$ python3 -q
>>> import numpy as np
>>> np.set_printoptions(precision=3, suppress=True, linewidth=200, floatmode="fixed")
>>> rng = np.random.default_rng(74043)
>>> z = rng.integers(0, 2, 3)
>>> F = (z[:, None] == z) * 5 + np.eye(3)
>>> F
array([[6.000, 0.000, 5.000],
       [0.000, 6.000, 0.000],
       [5.000, 0.000, 6.000]])
>>> # symmetric
>>> w, evecs = np.linalg.eigvalsh(F)
Traceback (most recent call last):
  File "<python-input-7>", line 1, in <module>
    w, evecs = np.linalg.eigvalsh(F)
    ^^^^^^^^
ValueError: too many values to unpack (expected 2)
>>> w, evecs = np.linalg.eigh(F)
>>> np.linalg.svd(F, compute_uv=False)
array([11.000,  6.000,  1.000])
>>> w
array([ 1.000,  6.000, 11.000])
>>> print(w.sum(), np.trace(F))
18.0 18.0
>>> x0 = np.array([3, -1, 2])
>>> y = F @ x0
>>> print(y)
[28.000 -6.000 27.000]
>>> np.round(np.linalg.solve(F, F[:, 0]), 3) + 0
array([1.000, 0.000, 0.000])
>>> np.linalg.solve(F.T, F[1])
array([0.000, 1.000, 0.000])
>>> Q, evecs = np.linalg.qr(F[:, :1])[0], np.linalg.qr(F[:, 1:])[0]
>>> sigma = np.linalg.svd(Q.T @ evecs, compute_uv=False)
>>> round(float(np.linalg.norm(Q @ Q.T - evecs @ evecs.T, 2)), 3)
1.0
>>> Q, Rm = np.linalg.qr(F)
>>> np.abs(np.diag(Rm))
array([7.810, 6.000, 1.408])
>>> Q.shape, Rm.shape
((3, 3), (3, 3))
>>> print(Q)
[[-0.768  0.000 -0.640]
 [-0.000  1.000  0.000]
 [-0.640 -0.000  0.768]]
>>> Rm
array([[-7.810,  0.000, -7.682],
       [ 0.000,  6.000,  0.000],
       [ 0.000,  0.000,  1.408]])
>>> np.trace(Q @ Q.T)
np.float64(3.0)
>>> Q @ Rm
array([[6.000, 0.000, 5.000],
       [0.000, 6.000, 0.000],
       [5.000, 0.000, 6.000]])
>>> np.allclose(Rm.T @ Rm, F.T @ F)
True
>>> w, evecs = np.linalg.eig(Rm)
>>> Rm @ evecs[:, 0] - w[0] * evecs[:, 0]
array([0.000, 0.000, 0.000])
>>> np.sort(np.linalg.eigvals(np.linalg.inv(Rm)))
array([-0.128,  0.167,  0.710])
>>> np.sort(np.linalg.eigvals(Rm @ Rm))
array([ 1.984, 36.000, 61.000])
>>> round(float(np.prod(w)), 3)
-66.0
>>> A = 2 * np.eye(3) + np.ones((3, 3))
>>> print(A)
[[3.000 1.000 1.000]
 [1.000 3.000 1.000]
 [1.000 1.000 3.000]]
>>> # symmetric
>>> B = A[0, 0] * A[1:] - np.outer(A[1:, 0], A[0])
>>> B
array([[0.000, 8.000, 2.000],
       [0.000, 2.000, 8.000]])
>>> A[:, 0] / A[0, 0]
array([1.000, 0.333, 0.333])
>>> cov = B.T @ B
>>> np.linalg.eigvalsh(cov)[::-1]
array([100.000,  36.000,   0.000])
>>> np.trace(cov), (B ** 2).sum()
(np.float64(136.0), np.float64(136.0))
>>> np.diag(cov)
array([ 0.000, 68.000, 68.000])
>>> (B @ B.T).shape
(2, 2)
>>> z = rng.permutation(3)
>>> z
array([0, 2, 1])
>>> B = A[z][:, z]
>>> round(float(np.linalg.det(B)), 3), round(np.linalg.det(A[z]), 3)
(20.0, np.float64(-20.0))
>>> np.trace(B)
np.float64(9.0)
>>> np.allclose(B, A)
True
>>> f = np.array([9, -7, 9])
>>> B = A + np.outer(f, np.eye(3)[2])
>>> np.linalg.matrix_rank(B - A)
np.int64(1)
>>> print(round(np.linalg.det(B) / np.linalg.det(A), 3), round(1 + np.linalg.solve(A, f)[2], 3))
4.4 4.4
>>> x0 = np.ones(3)
>>> for _ in range(6):
...     x0 = A @ x0
...     x0 /= np.linalg.norm(x0)
...     print(round(x0 @ A @ x0, 3))
... 
5.0
5.0
5.0
5.0
5.0
5.0
>>> np.round(np.linalg.eigvalsh(A)[-1], 3)
np.float64(5.0)
>>> X = np.load("data.npy")
>>> print(X)
[[4 5 6]
 [7 8 9]]
>>> B = X[0, 0] * X[1:] - np.outer(X[1:, 0], X[0])
>>> B
array([[ 0, -3, -6]])
>>> np.flatnonzero(~B.round(6).any(axis=1))
array([], dtype=int64)
>>> np.linalg.matrix_rank(B), np.linalg.matrix_rank(X)
(np.int64(1), np.int64(2))
>>> X[:, 0] / X[0, 0]
array([1.000, 1.750])
>>> Uu, sigma, Vt = np.linalg.svd(X)
>>> np.argmax(sigma[:-1] / (sigma[1:] + 1e-6)) + 1
np.int64(1)
>>> B = Uu[:, :1] @ np.diag(sigma[:1]) @ Vt[:1]
>>> np.linalg.matrix_rank(B)
np.int64(1)
>>> round(np.abs(X - B).max(), 3)
np.float64(0.291)
>>> B = X / np.sqrt((X ** 2).mean(axis=1, keepdims=True))
>>> np.linalg.norm(B, axis=1)
array([1.732, 1.732])
>>> np.linalg.matrix_rank(B) == np.linalg.matrix_rank(X)
np.True_
>>> Uu, sigma, Vt = np.linalg.svd(X, full_matrices=False)
>>> sigma
array([16.456,  0.447])
>>> print(round(float(np.sqrt((sigma ** 2).sum())), 3), round(np.linalg.norm(X), 3))
16.462 16.462
>>> np.abs(Uu[:, 0]).round(6).argmax()
np.int64(1)
>>> print(Uu.shape, sigma.shape, Vt.shape)
(2, 2) (2,) (2, 3)
>>> print(np.abs(Vt[0]))
[0.489 0.573 0.657]
>>> np.linalg.cond(X) > 100
np.False_
>>> [round(float(x), 3) for x in np.linalg.svd(X, compute_uv=False)[:3]]
[16.456, 0.447]
>>> m1 = np.load("test16.npy")
>>> print(m1)
[[-0.077 -0.565 -0.821]
 [-0.269 -0.782  0.563]
 [-0.960  0.264 -0.092]]
>>> f = np.array([1, -2])
>>> np.cross(m1[0, :3], m1[2, :3])
array([ 0.269,  0.782, -0.563])
>>> J = np.loadtxt("x.csv", delimiter=",")
>>> J
array([[-0.550, -0.518,  1.119],
       [ 0.074,  0.094, -0.155],
       [ 2.347,  2.294, -4.681],
       [-0.044, -0.058,  0.134],
       [ 1.347,  1.346, -2.755],
       [-0.557, -0.569,  1.175],
       [ 0.145,  0.159, -0.307],
       [-0.482, -0.481,  1.020],
       [-0.361, -0.359,  0.698],
       [ 1.821,  1.845, -3.641],
       [-0.092, -0.026,  0.102],
       [-1.364, -1.363,  2.763],
       [-0.187, -0.208,  0.410],
       [-1.022, -1.008,  1.963],
       [-0.991, -0.995,  2.010],
       [-0.820, -0.841,  1.610],
       [-1.710, -1.739,  3.441],
       [-1.177, -1.149,  2.325]])
>>> proj = J @ np.linalg.solve(J.T @ J, J.T)
>>> print(proj @ J[:, 1])
[-0.518  0.094  2.294 -0.058  1.346 -0.569  0.159 -0.481 -0.359  1.845 -0.026 -1.363 -0.208 -1.008 -0.995 -0.841 -1.739 -1.149]
>>> np.round(np.linalg.eigvalsh(proj), 3) + 0
array([0.000, 0.000, 0.000, 0.000, 0.000, 0.000, 0.000, 0.000, 0.000, 0.000, 0.000, 0.000, 0.000, 0.000, 0.000, 1.000, 1.000, 1.000])
>>> X @ X
Traceback (most recent call last):
  File "<python-input-89>", line 1, in <module>
    X @ X
    ~~^~~
ValueError: matmul: Input operand 1 has a mismatch in its core dimension 0, with gufunc signature (n?,k),(k,m?)->(n?,m?) (size 2 is different from 3)
>>> cov = X.T @ X
>>> np.round(np.linalg.eigvalsh(cov)[::-1], 3) + 0
array([270.801,   0.199,   0.000])
>>> print(np.trace(cov), (X ** 2).sum())
271 271
>>> cov
array([[ 65,  76,  87],
       [ 76,  89, 102],
       [ 87, 102, 117]])
>>> np.linalg.svd(X, compute_uv=False) ** 2
array([270.801,   0.199])
>>> np.diag(cov)
array([ 65,  89, 117])
>>> z = rng.permutation(3)
>>> print(z)
[2 0 1]
>>> B = cov[z][:, z]
>>> np.diag(B)
array([117,  65,  89])
>>> np.trace(B)
np.int64(271)
>>> print(np.round(np.sort(np.abs(np.linalg.eigvals(B))), 3) + 0)
[  0.000   0.199 270.801]
>>> B
array([[117,  87, 102],
       [ 87,  65,  76],
       [102,  76,  89]])
>>> Q, Rm = np.linalg.qr(J)
>>> np.allclose(Rm.T @ Rm, J.T @ J)
True
>>> np.round(Q.T @ Q, 3) + 0
array([[1.000, 0.000, 0.000],
       [0.000, 1.000, 0.000],
       [0.000, 0.000, 1.000]])
>>> round(float(abs(Rm[0, 0])), 3), round(np.linalg.norm(J[:, 0]), 3)
(4.534, np.float64(4.534))
>>> K = np.loadtxt("block4.csv", delimiter=",")
>>> K
array([[ -0.046,  -9.231,  -1.121],
       [ -0.018,  18.906,   2.152],
       [ -0.010, -15.074,  -1.676],
       [  0.016,  -1.328,  -0.091],
       [ -0.011,  -0.441,  -0.112],
       [ -0.053,  -0.470,  -0.033],
       [ -0.048, -19.521,  -2.157],
       [  0.019,   8.846,   1.010],
       [  0.025,  -8.241,  -0.930],
       [  0.072,  10.421,   1.125]])
>>> print(round(np.linalg.norm(A) ** 2 / np.linalg.norm(A, 2) ** 2, 3))
1.32
>>> np.linalg.norm(A, axis=1)
array([3.317, 3.317, 3.317])
>>> np.linalg.norm(A, axis=1).argmax()
np.int64(0)
>>> round(np.linalg.norm(A[2] - A[1]), 3)
np.float64(2.828)
>>> round(float(np.linalg.norm(A[2], 1)), 3), round(np.linalg.norm(A[2], np.inf), 3)
(5.0, np.float64(3.0))
>>> Xs = K - K.mean(axis=1)
Traceback (most recent call last):
  File "<python-input-114>", line 1, in <module>
    Xs = K - K.mean(axis=1)
         ~~^~~~~~~~~~~~~~~~
ValueError: operands could not be broadcast together with shapes (10,3) (10,) 
>>> Xs = K - K.mean(axis=0)
>>> Uu, sigma, Vt = np.linalg.svd(Xs, full_matrices=False)
>>> print(sigma)
[36.028  0.139  0.106]
>>> np.searchsorted(np.cumsum(sigma ** 2) / (sigma ** 2).sum(), 0.9) + 1
np.int64(1)
>>> np.linalg.matrix_rank(Xs)
np.int64(3)
>>> Vt[0] * np.sign(Vt[0, np.abs(Vt[0]).argmax()])
array([0.001, 0.994, 0.112])
>>> print(np.round(sigma ** 2 / (sigma ** 2).sum(), 3) + 0)
[1.000 0.000 0.000]
>>> print(round(np.log10(np.linalg.cond(K))))
3
>>> np.abs(np.linalg.svd(K)[2][-1])
array([0.992, 0.016, 0.129])
>>> np.linalg.cond(K) > 100
np.True_
>>> round(float(np.linalg.norm(K, 2) / np.linalg.norm(K)), 3)
1.0
>>> [round(float(x), 3) for x in np.linalg.svd(K, compute_uv=False)[:3]]
[36.392, 0.139, 0.106]
>>> np.argsort(-np.linalg.norm(K, axis=0).round(6), kind="stable")[:3]
array([1, 2, 0])
>>> z = K[:, 2] > np.median(K[:, 2])
>>> f = K[z].mean(axis=0) - K[~z].mean(axis=0)
>>> print(np.argsort(-np.abs(f).round(6), kind="stable"))
[1 2 0]
>>> print((((K - K.mean(axis=0)) @ f > 0) == z).mean())
0.9
>>> f
array([ 0.025, 17.777,  2.032])
>>> M = np.array([[0, -2, -2, 0], [0, -2, -2, 0], [-2, -4, -4, -2], [4, 2, 2, 4]])
>>> # rows 0 and 1 are equal
>>> def softmax(z):
...     e = np.exp(z - z.max(axis=-1, keepdims=True))
...     return e / e.sum(axis=-1, keepdims=True)
... 
>>> softmax(M[0] + 2)
array([0.440, 0.060, 0.060, 0.440])
>>> print(softmax(M).sum(axis=1))
[1.000 1.000 1.000 1.000]
>>> scores = M @ M.T / np.sqrt(4)
>>> softmax(scores)[0] @ M
array([-1.929, -3.929, -3.929, -1.929])
>>> np.round(softmax(scores + np.triu(np.full(scores.shape, -np.inf), 1)), 3) + 0
array([[1.000, 0.000, 0.000, 0.000],
       [0.500, 0.500, 0.000, 0.000],
       [0.000, 0.000, 1.000, 0.000],
       [0.000, 0.000, 0.000, 1.000]])
>>> rk = np.linalg.matrix_rank(M)
>>> print(rk)
2
>>> ns = np.linalg.svd(M)[2][rk:].T
>>> np.round(ns @ ns.T, 3) + 0
array([[ 0.500,  0.000,  0.000, -0.500],
       [ 0.000,  0.500, -0.500,  0.000],
       [ 0.000, -0.500,  0.500,  0.000],
       [-0.500,  0.000,  0.000,  0.500]])
>>> [int(np.linalg.matrix_rank(M[:, :j + 1])) for j in range(4)]
[1, 2, 2, 2]
>>> np.linalg.matrix_rank(M.T @ M), np.linalg.matrix_rank(M @ M.T)
(np.int64(2), np.int64(2))
>>> [int(np.linalg.matrix_rank(M[:i])) for i in range(1, len(M) + 1)]
[1, 1, 2, 2]
>>> feats = np.array([[-3, 2, -3],
...     [-1, 1, 0],
...     [-2, 3, 3],
...     [-3, 6, 0],
...     [0, 4, 3],
...     [2, 5, 2],
...     [5, 5, 2],
...     [2, 7, 2],
...     [4, 10, 5],
...     [3, 11, 8],
...     [1, 13, 6]])
>>> x0 = np.array([0, -2, 0])
>>> y = feats @ x0
>>> print(np.round(np.linalg.lstsq(feats, y)[0], 3) + 0)
[ 0.000 -2.000  0.000]
>>> y
array([ -4,  -2,  -6, -12,  -8, -10, -10, -14, -20, -22, -26])
>>> np.round(np.linalg.pinv(feats) @ feats, 3) + 0
array([[1.000, 0.000, 0.000],
       [0.000, 1.000, 0.000],
       [0.000, 0.000, 1.000]])
>>> y = y + 0.05 * rng.normal(size=11)
>>> print(y)
[ -3.996  -1.925  -5.953 -12.065  -8.073  -9.945 -10.055 -13.989 -20.118 -22.002 -25.960]
>>> beta, *_ = np.linalg.lstsq(feats, y)
>>> print(np.round(feats.T @ (y - feats @ beta), 3) + 0)
[0.000 0.000 0.000]
>>> print(beta)
[-0.008 -2.003  0.007]
>>> round(np.linalg.norm(y - feats @ beta), 3)
np.float64(0.184)
